$ python -q
>>> import numpy as np
>>> np.set_printoptions(precision=2, suppress=True, linewidth=200)
>>> def rd(a):
...     return np.round(a, 2) + 0
... 
>>> M = np.load("mat.npy")
>>> M
array([[-8,  1,  0, -3,  0,  0,  0,  0,  0],
       [ 0, -3,  0,  1,  0,  0,  0,  0,  0],
       [ 0,  0, -7,  0,  0,  5,  3,  4,  0],
       [ 3, -1,  0,  6,  0,  0,  0,  0,  0],
       [ 0,  0,  0,  0, -4,  0,  0,  0, -1],
       [ 0,  0, -8,  0,  0,  7,  5,  1,  0],
       [ 0,  0,  3,  0,  0,  3,  2,  0,  0],
       [ 0,  0,  2,  0,  0, -1,  9,  0,  0],
       [ 0,  0,  0,  0,  9,  0,  0,  0,  7]])
>>> M @ M
array([[ 55,  -8,   0,   7,   0,   0,   0,   0,   0],
       [  3,   8,   0,   3,   0,   0,   0,   0,   0],
       [  0,   0,  26,   0,   0,   5,  46, -23,   0],
       [ -6,   0,   0,  26,   0,   0,   0,   0,   0],
       [  0,   0,   0,   0,   7,   0,   0,   0,  -3],
       [  0,   0,  17,   0,   0,  23,  30, -25,   0],
       [  0,   0, -39,   0,   0,  42,  28,  15,   0],
       [  0,   0,  21,   0,   0,  30,  19,   7,   0],
       [  0,   0,   0,   0,  27,   0,   0,   0,  40]])
>>> (np.linalg.matrix_power((M != 0) + (M.T != 0) + np.eye(9), 9) > 0).astype(int)
array([[1, 1, 0, 1, 0, 0, 0, 0, 0],
       [1, 1, 0, 1, 0, 0, 0, 0, 0],
       [0, 0, 1, 0, 0, 1, 1, 1, 0],
       [1, 1, 0, 1, 0, 0, 0, 0, 0],
       [0, 0, 0, 0, 1, 0, 0, 0, 1],
       [0, 0, 1, 0, 0, 1, 1, 1, 0],
       [0, 0, 1, 0, 0, 1, 1, 1, 0],
       [0, 0, 1, 0, 0, 1, 1, 1, 0],
       [0, 0, 0, 0, 1, 0, 0, 0, 1]])
>>> np.flatnonzero(np.linalg.matrix_power((M != 0) + (M.T != 0) + np.eye(9), 9)[4])
array([4, 8])
